In [1]: import numpy as np

In [2]: import numpy.linalg as la

In [3]: np.set_printoptions(suppress=True, linewidth=100)

In [4]: rd = lambda a: np.round(a, 2) + 0

In [5]: K = np.load("layer19.npy")

In [6]: K
Out[6]: 
array([[ 0,  8,  0,  0, 21, 32],
       [ 0,  0,  0,  6,  7, 19],
       [ 0,  0,  0, 11,  9, 44],
       [11, 21,  2,  4, 30, 39],
       [ 0, 13,  0, 25, 26, 47],
       [ 0,  0,  0, 22,  2, 22],
       [ 0,  0,  0, 11,  9, 44],
       [ 0,  0,  0,  0, 14, 34],
       [ 5,  7,  3, 28, 18, 28],
       [ 0,  9,  0,  9, 22, 13],
       [14,  0, 10, 31,  4, 38],
       [ 0,  0,  0,  6,  0, 28],
       [ 0,  0,  0,  8,  8, 32],
       [ 0,  8,  0,  0, 21, 32],
       [15, 25,  6, 15, 38, 19],
       [ 0,  5,  0,  9, 15, 22],
       [ 0,  0,  0, 25, 10, 25],
       [ 8,  0,  2,  4,  6,  6],
       [ 1,  1,  0,  9,  8, 31],
       [ 0,  1,  0, 22, 11, 53],
       [16, 19,  6,  7, 29, 11],
       [ 0,  0,  0, 25, 10, 25],
       [ 0, 25,  0,  3, 45, 42],
       [14,  0, 10, 31,  4, 38],
       [ 0,  6,  0, 14, 17, 47],
       [ 0,  6,  0,  0, 20,  4],
       [13,  4,  9, 31, 11, 29],
       [ 0,  0,  0, 13, 17, 48],
       [ 0,  8,  0,  0, 21, 32],
       [ 0,  0,  0, 22, 10, 33],
       [ 0,  0,  0, 22,  0, 40],
       [ 0, 11,  0,  0, 28, 31],
       [ 0,  0,  0, 13,  9, 37],
       [ 1, 32,  0,  1, 51, 20]])

In [7]: blk = np.stack([K, -3 * K, K[::-1]])

In [8]: la.matrix_rank(blk.reshape(3, -1))
Out[8]: np.int64(2)

In [9]: (blk @ K.T).shape
Out[9]: (3, 34, 34)

In [10]: np.einsum("bij,cij->bc", blk, blk)
Out[10]: 
array([[  65110, -195330,   46982],
       [-195330,  585990, -140946],
       [  46982, -140946,   65110]])
